% ipython --no-banner

In [1]: import numpy as np

In [2]: import numpy.linalg as la

In [3]: np.set_printoptions(precision=3, suppress=True, linewidth=200, floatmode="fixed")

In [4]: data = np.loadtxt("layer15.csv", delimiter=",")

In [5]: data
Out[5]: 
array([[ 13.210,   4.261,   7.275,  -0.129,  -4.289,  -3.954,  -4.557,  -5.232,  -6.263,   5.747],
       [ -0.334,   0.584,  10.060,   2.862,   7.686,   0.888,   8.573,  -0.327,  -3.683, -11.963],
       [  2.884,  -2.105,   0.603,  -9.361,   1.506,   1.355,   0.388,   8.721,  12.083,  -8.540],
       [  0.004,  -4.973,  -4.525,   9.651,   1.300,  -4.039,  -4.341,  -2.532,  14.641,  -2.013],
       [  5.166,   2.950,  11.090,   2.766, -10.281,  -2.570,  -3.502,   0.890, -10.292,   1.646],
       [ -4.834,  -0.260,  10.522,  -8.616,  10.448,  -0.154,   3.663,   6.313,  -1.551,   5.173],
       [ 11.217,   6.050,   1.879,  -7.190,   0.640,   4.748,   6.359,   6.826,   6.303,   5.711],
       [ -3.272,   0.346,   0.910,   4.729,   2.800, -14.353,   1.056,  -7.895,  -2.238,   9.148],
       [ 10.993,   1.292,  -1.066,   0.289,  -2.050, -10.198,  -2.931,  10.434,  -2.535,  -6.645],
       [  3.557,  -8.855,   0.127,  -9.498,  -9.220,   6.074,  -0.685,  -0.895,  -8.721,   4.415],
       [ -1.573,   3.825,   6.864,  12.244,  -7.043,   7.377,   2.702,   5.322,   2.376,   6.370],
       [  9.799,  -2.877,  -9.083,  -0.843,  -7.825,   0.867,   1.511,  -1.780,  -8.050,   8.958],
       [  7.156,  -7.717,   6.376,   1.749,   3.913,   5.482,   2.278,  -5.341,  -8.529,  -9.679],
       [  4.616,  15.381,   2.352,   3.738,  -0.765,  -3.041,  -1.522,  -0.689,   2.728, -10.126],
       [ -2.676,   0.192, -14.388,  -7.262,  -4.881,  -8.577,  -3.634,  -1.364,   4.167,  -1.797],
       [  0.680, -10.254,   7.018,   2.551,   8.749,  -6.301,  -7.227,   2.536,  -5.624,  -5.665],
       [ -8.621,   0.946,   0.456,  -3.744,  -7.423,  13.325,  -0.068,   6.250,   5.653,   2.624],
       [  5.397,   1.069, -11.633,   6.416,   3.940,   1.382,   4.027,  -6.606,   4.240,  -9.899],
       [  3.419,  -1.228, -13.377,   0.305,   3.607,  -1.447,   4.140,  11.812,   5.641,   2.040],
       [ -0.718,  -2.121,  -5.538,  -7.263,   6.708,  -8.610,   9.914,   6.892,   6.114,  -3.042]])

In [6]: gram = np.cov(data, rowvar=False)

In [7]: gram.shape
Out[7]: (10, 10)

In [8]: round(float(np.corrcoef(data[:, 7], data[:, 9])[0, 1]), 3)
Out[8]: 0.014

In [9]: data.std(axis=0)
Out[9]: array([5.657, 5.499, 7.712, 6.197, 6.120, 6.521, 4.420, 5.710, 6.948, 6.774])

In [10]: np.polyfit(data[:, 7], data[:, 9], 1)
Out[10]: array([ 0.017, -0.905])

In [11]: np.argsort(-data.std(axis=0).round(6), kind="stable")
Out[11]: array([2, 8, 9, 5, 3, 4, 7, 0, 1, 6])

In [12]: K = np.load("x.npy")

In [13]: K
Out[13]: 
array([[-3.465,  5.813, -2.447, -4.556, -3.365, -2.902, -0.461,  3.168],
       [ 2.058,  1.653,  3.803, -1.956, -1.417, -1.687,  3.923, -0.936],
       [ 2.795,  0.894,  2.554, -2.314, -1.919, -0.169,  1.664,  0.805],
       [ 2.334,  0.989,  0.778, -1.636, -1.516, -2.555,  3.042, -0.653],
       [-2.369, -1.280,  0.449,  1.070,  0.866,  2.607,  0.319, -3.525],
       [-3.456,  3.603, -2.698, -6.060, -3.108, -2.997, -0.118,  1.904],
       [-0.975,  4.432, -2.805, -3.708, -3.771,  0.685,  1.612,  1.891],
       [ 0.925,  0.635,  3.142, -1.022, -1.134,  0.201,  3.897, -2.376],
       [-2.276, -1.036,  2.457,  1.618,  1.442,  1.535,  2.305, -3.163],
       [-0.813,  0.719,  0.212,  1.833,  3.589,  0.965,  0.696, -1.320],
       [-1.428,  0.395,  2.091,  0.716,  0.187,  1.144,  0.353, -1.263],
       [ 0.746, -0.732,  2.450, -1.340, -0.819,  0.185,  3.174,  2.900],
       [ 2.539,  0.265,  0.935, -0.092, -1.489, -1.476,  4.456, -0.368],
       [-2.027,  2.915, -1.487, -4.388, -2.158, -1.299,  1.819,  0.972],
       [-0.119,  0.660,  1.245,  2.831,  0.105,  2.568, -0.449, -3.053]])

In [14]: proj = K @ la.solve(K.T @ K, K.T)

In [15]: round(float(np.trace(proj)), 3)
Out[15]: 8.0

In [16]: x0 = np.array([0, -3, 3, 6, -7, 0, -6, 5])

In [17]: y = K @ x0

In [18]: np.round(la.pinv(K) @ K, 3) + 0
Out[18]: 
array([[1.000, 0.000, 0.000, 0.000, 0.000, 0.000, 0.000, 0.000],
       [0.000, 1.000, 0.000, 0.000, 0.000, 0.000, 0.000, 0.000],
       [0.000, 0.000, 1.000, 0.000, 0.000, 0.000, 0.000, 0.000],
       [0.000, 0.000, 0.000, 1.000, 0.000, 0.000, 0.000, 0.000],
       [0.000, 0.000, 0.000, 0.000, 1.000, 0.000, 0.000, 0.000],
       [0.000, 0.000, 0.000, 0.000, 0.000, 1.000, 0.000, 0.000],
       [0.000, 0.000, 0.000, 0.000, 0.000, 0.000, 1.000, 0.000],
       [0.000, 0.000, 0.000, 0.000, 0.000, 0.000, 0.000, 1.000]])

In [19]: np.round(la.solve(K.T @ K, K.T @ y), 3) + 0
Out[19]: array([ 0.000, -3.000,  3.000,  6.000, -7.000,  0.000, -6.000,  5.000])

In [20]: np.round(la.lstsq(K, y)[0], 3) + 0
Out[20]: array([ 0.000, -3.000,  3.000,  6.000, -7.000,  0.000, -6.000,  5.000])

In [21]: rng = np.random.default_rng(753)

In [22]: y = y + 0.1 * rng.normal(size=15)

In [23]: y
Out[23]: array([ -9.999, -23.541,  -1.466, -21.252, -13.982, -23.304, -17.752, -25.998, -19.554, -26.393,  -0.225,   2.677, -16.603, -30.400,   5.452])

In [24]: c, *_ = la.lstsq(K, y)

In [25]: c
Out[25]: array([-0.001, -2.994,  2.990,  6.014, -7.002, -0.009, -5.984,  4.994])

In [26]: [round(float(la.norm(la.solve(K.T @ K + lam * np.eye(8), K.T @ y))), 2) for lam in (0, 1, 10, 100)]
Out[26]: [12.8, 11.55, 7.59, 3.17]
